$ python3 -q
>>> import numpy as np
>>> np.set_printoptions(suppress=True, linewidth=140)
>>> E = np.load("m.npy")
>>> E
array([[ 0,  2,  1,  3],
       [ 0,  3,  2,  1],
       [ 1,  3, -8,  2],
       [ 2,  3,  2,  2]])
>>> t = np.radians(120)
>>> Rm = np.eye(4)
>>> Rm[0, 0] = Rm[3, 3] = np.cos(t)
>>> Rm[0, 3], Rm[3, 0] = -np.sin(t), np.sin(t)
>>> Rm.round(2)
array([[-0.5 ,  0.  ,  0.  , -0.87],
       [ 0.  ,  1.  ,  0.  ,  0.  ],
       [ 0.  ,  0.  ,  1.  ,  0.  ],
       [ 0.87,  0.  ,  0.  , -0.5 ]])
>>> other = E @ Rm.T
>>> np.round(np.linalg.det(Rm), 2), np.round(np.trace(Rm), 2)
(np.float64(1.0), np.float64(1.0))
>>> np.allclose(E @ E.T, other @ other.T)
True
>>> np.round(np.linalg.svd(E, compute_uv=False), 2), np.round(np.linalg.svd(other, compute_uv=False), 2)
(array([8.86, 6.6 , 1.71, 1.39]), array([8.86, 6.6 , 1.71, 1.39]))
>>> arr = np.load("arr.npy")
>>> print(arr)
[[-1  0  0  0]
 [ 5  1 12 -4]
 [-4 -5 -6  2]
 [ 0 -2 -3  1]]
>>> np.linalg.lstsq(arr[:-1].T, arr[-1])[2]
np.int32(3)
>>> round(float(np.trace(np.linalg.pinv(arr) @ arr)), 2)
3.0
>>> Uu, sig, VT = np.linalg.svd(arr)
>>> evecs = VT[:(sig > 1e-8).sum()]
>>> rng = np.random.default_rng(835)
>>> vec = arr[0] + 2 * arr[1] + rng.integers(2) * np.eye(4)[1]
>>> vec
array([ 9.,  3., 24., -8.])
>>> np.round(evecs.T @ evecs, 2) + 0
array([[ 1. ,  0. ,  0. ,  0. ],
       [ 0. ,  1. ,  0. ,  0. ],
       [ 0. ,  0. ,  0.9, -0.3],
       [ 0. ,  0. , -0.3,  0.1]])
>>> print(np.allclose(evecs.T @ evecs @ vec, vec))
True
>>> round(float(np.linalg.norm(vec - evecs.T @ evecs @ vec)), 2)
0.0
>>> rank = np.linalg.matrix_rank(arr)
>>> print(rank)
3
>>> ns = np.linalg.svd(arr)[2][rank:].T
>>> [int(np.linalg.matrix_rank(arr[:, :j + 1])) for j in range(4)]
[1, 2, 3, 3]
>>> np.linalg.matrix_rank(arr.T @ arr), np.linalg.matrix_rank(arr @ arr.T)
(np.int64(3), np.int64(3))
>>> [int(np.linalg.matrix_rank(arr[:i])) for i in range(1, len(arr) + 1)]
[1, 2, 3, 3]
>>> w1 = np.array([[1, 2, 0], [3, 2, 0], [1, 1, 3], [2, 1, 2]])
>>> beta = np.array([-2, -4, 5])
>>> act = np.maximum(arr @ w1 + beta, 0)
>>> act
array([[ 0,  0,  5],
       [10, 16, 33],
       [ 0,  0,  0],
       [ 0,  0,  0]])
>>> (act > 0).mean(axis=0)
array([0.25, 0.25, 0.5 ])
>>> (act > 0).astype(int)
array([[0, 0, 1],
       [1, 1, 1],
       [0, 0, 0],
       [0, 0, 0]])
>>> C = np.array([[4, -3], [-2, -5], [5, -1]])
>>> (act @ C).round(6).argmax(axis=1)
array([0, 0, 0, 0])
>>> w1 @ C
array([[  0, -13],
       [  8, -19],
       [ 17, -11],
       [ 16, -13]])
>>> A = np.load("layer11.npy")
>>> A.round(2)
array([[-0.87, -0.5 ],
       [-0.5 ,  0.87]])
>>> vals, evecs = np.linalg.eigh(A)
>>> vec = np.array([4, 4])
>>> (np.sign(evecs[:, -1].round(6)) == np.sign(evecs[0, -1].round(6))).astype(int)
array([1, 0])
>>> np.round(evecs * np.maximum(vals, 0) @ evecs.T, 2)
array([[ 0.07, -0.25],
       [-0.25,  0.93]])
>>> round(vec @ A @ vec, 2)
np.float64(-15.88)
>>> round(np.linalg.eigvalsh(A).min(), 2)
np.float64(-1.0)
>>> np.all(np.linalg.eigvalsh(A) > 0)
np.False_
>>> [round(float(np.linalg.det(A[:i, :i])), 2) + 0 for i in range(1, 3)]
[-0.87, -1.0]
>>> def softmax(z):
...     e = np.exp(z - z.max(axis=-1, keepdims=True))
...     return e / e.sum(axis=-1, keepdims=True)
... 
>>> print(np.round(softmax(A[0]), 2))
[0.41 0.59]
>>> np.round(softmax(10 * A[0]), 2)
array([0.02, 0.98])
>>> softmax(A).sum(axis=1)
array([1., 1.])
>>> print(np.round(softmax(A[0] + 3), 2))
[0.41 0.59]
>>> att = A @ A.T / np.sqrt(2)
>>> print(np.round(softmax(att), 2))
[[0.67 0.33]
 [0.33 0.67]]
>>> np.round(softmax(att + np.triu(np.full(att.shape, -np.inf), 1)), 2)
array([[1.  , 0.  ],
       [0.33, 0.67]])
>>> W0 = np.arange(12).reshape(4, 3) + -1
>>> W0
array([[-1,  0,  1],
       [ 2,  3,  4],
       [ 5,  6,  7],
       [ 8,  9, 10]])
>>> np.linalg.matrix_rank(W0, rtol=0.1)
np.int64(1)
>>> np.linalg.cond(W0) > 100
np.True_
>>> np.round(np.linalg.norm(W0, 2) / np.linalg.norm(W0), 2)
np.float64(1.0)
>>> print(np.argsort(-np.linalg.norm(W0, axis=0).round(6), kind="stable")[:3])
[2 1 0]
>>> X = np.diag(np.array([-2, 2, 2, 3])) + -3 * np.eye(4, k=1) + -3 * np.eye(4, k=-1)
>>> X
array([[-2., -3.,  0.,  0.],
       [-3.,  2., -3.,  0.],
       [ 0., -3.,  2., -3.],
       [ 0.,  0., -3.,  3.]])
>>> np.all(np.linalg.eigvalsh(X) > 0)
np.False_
>>> round(float(np.linalg.eigvalsh(X).min()), 2)
-4.11
>>> vals, evecs = np.linalg.eig(X)
>>> vals.round(2)
array([-4.11, -1.  ,  3.33,  6.78])
>>> np.round(np.sort(np.linalg.eigvals(X.T)), 2)
array([-4.11, -1.  ,  3.33,  6.78])
>>> O, evecs = np.linalg.qr(X[:, :2])[0], np.linalg.qr(X[:, 2:])[0]
>>> sig = np.linalg.svd(O.T @ evecs, compute_uv=False)
>>> round(np.linalg.norm(O @ O.T - evecs @ evecs.T, 2), 2)
np.float64(0.91)
>>> np.round(np.degrees(np.arccos(sig.clip(0, 1))), 2)
array([27.5 , 65.61])
>>> Uu, sig, VT = np.linalg.svd(E, full_matrices=False)
>>> np.round(np.cumsum(sig ** 2) / np.sum(sig ** 2), 2)
array([0.62, 0.96, 0.98, 1.  ])
>>> (sig > 1e-8).sum()
np.int64(4)
>>> round(np.sqrt((sig ** 2).sum()), 2), round(float(np.linalg.norm(E)), 2)
(np.float64(11.27), 11.27)
>>> data = np.cumsum(np.array([[0, -2, 3],
...     [3, -2, -3],
...     [-1, -1, 2],
...     [-1, -1, 3],
...     [-2, -2, -2],
...     [1, 0, -3],
...     [1, 0, 2],
...     [-2, 2, -1],
...     [-2, -3, 0],
...     [1, 1, -2],
...     [-3, -2, 2],
...     [-3, -3, -3],
...     [-2, 3, 2]]), axis=0)
>>> data
array([[  0,  -2,   3],
       [  3,  -4,   0],
       [  2,  -5,   2],
       [  1,  -6,   5],
       [ -1,  -8,   3],
       [  0,  -8,   0],
       [  1,  -8,   2],
       [ -1,  -6,   1],
       [ -3,  -9,   1],
       [ -2,  -8,  -1],
       [ -5, -10,   1],
       [ -8, -13,  -2],
       [-10, -10,   0]])
>>> cov = np.cov(data, rowvar=False)
>>> round(np.corrcoef(data[:, 0], data[:, 2])[0, 1], 2)
np.float64(0.5)
>>> cov.round(2)
array([[14.86,  8.62,  3.63],
       [ 8.62,  8.27,  2.91],
       [ 3.63,  2.91,  3.47]])
>>> np.argwhere(np.triu(np.abs(np.corrcoef(data.T)) > 0.8, 1))
array([], shape=(0, 2), dtype=int64)
>>> np.round(data.std(axis=0), 2)
array([3.7 , 2.76, 1.79])
>>> np.round(np.linalg.eigvalsh(cov)[::-1], 2)
array([21.95,  2.66,  1.99])
>>> print(np.round(np.polyfit(data[:, 0], data[:, 2], 1), 2))
[0.24 1.59]
>>> cov.shape
(3, 3)
>>> Xc = data - data.mean(axis=0)
>>> evecs = np.linalg.svd(Xc)[2][:1]
>>> other = Xc - Xc @ evecs.T @ evecs
>>> np.round(other.std(axis=0), 2)
array([0.93, 1.2 , 1.42])
>>> np.round(np.diag(evecs.T @ evecs), 2)
array([0.63, 0.31, 0.06])
>>> print(round(float(np.linalg.norm(other) / np.linalg.norm(Xc)), 2))
0.42
>>> np.round(np.cov(Xc @ evecs.T, rowvar=False), 2)
np.float64(21.95)
>>> Xc = (data - data.mean(axis=0)) / data.std(axis=0)
>>> print(np.argwhere(np.abs(Xc) > 2))
[[ 3  2]
 [11  1]
 [12  0]]
>>> np.round(Xc.std(axis=0), 2)
array([1., 1., 1.])
>>> beta = np.linalg.lstsq(np.delete(Xc, 2, axis=1), Xc[:, 2])[0]
>>> beta.round(2)
array([0.21, 0.38])
>>> print(round(1 - np.var(Xc[:, 2] - np.delete(Xc, 2, axis=1) @ beta), 2))
0.31
>>> np.einsum("ii->", X)
np.float64(5.0)
>>> np.kron(np.eye(2, dtype=int), X)
array([[-2., -3.,  0.,  0., -0., -0.,  0.,  0.],
       [-3.,  2., -3.,  0., -0.,  0., -0.,  0.],
       [ 0., -3.,  2., -3.,  0., -0.,  0., -0.],
       [ 0.,  0., -3.,  3.,  0.,  0., -0.,  0.],
       [-0., -0.,  0.,  0., -2., -3.,  0.,  0.],
       [-0.,  0., -0.,  0., -3.,  2., -3.,  0.],
       [ 0., -0.,  0., -0.,  0., -3.,  2., -3.],
       [ 0.,  0., -0.,  0.,  0.,  0., -3.,  3.]])
>>> print(round(np.linalg.det(X[::-1]), 2))
93.0
>>> np.round(np.linalg.det(2 * X), 2), np.round(np.linalg.det(X), 2)
(np.float64(1488.0), np.float64(93.0))
>>> print(round(float(np.linalg.det(X.T)), 2))
93.0
>>> M = np.array([[3, -2, 1, 3], [-2, 3, -2, 1], [1, -2, 3, -2], [3, 1, -2, 3]])
>>> print(M)
[[ 3 -2  1  3]
 [-2  3 -2  1]
 [ 1 -2  3 -2]
 [ 3  1 -2  3]]
>>> O, Rm = np.linalg.qr(M)
>>> O.round(2)
array([[-0.63,  0.16,  0.11, -0.76],
       [ 0.42, -0.57, -0.46, -0.53],
       [-0.21,  0.43, -0.87,  0.13],
       [-0.63, -0.68, -0.13,  0.36]])
>>> print(np.round(abs(Rm[0, 0]), 2), np.round(np.linalg.norm(M[:, 0]), 2))
4.8 4.8
>>> np.allclose(Rm.T @ Rm, M.T @ M)
True
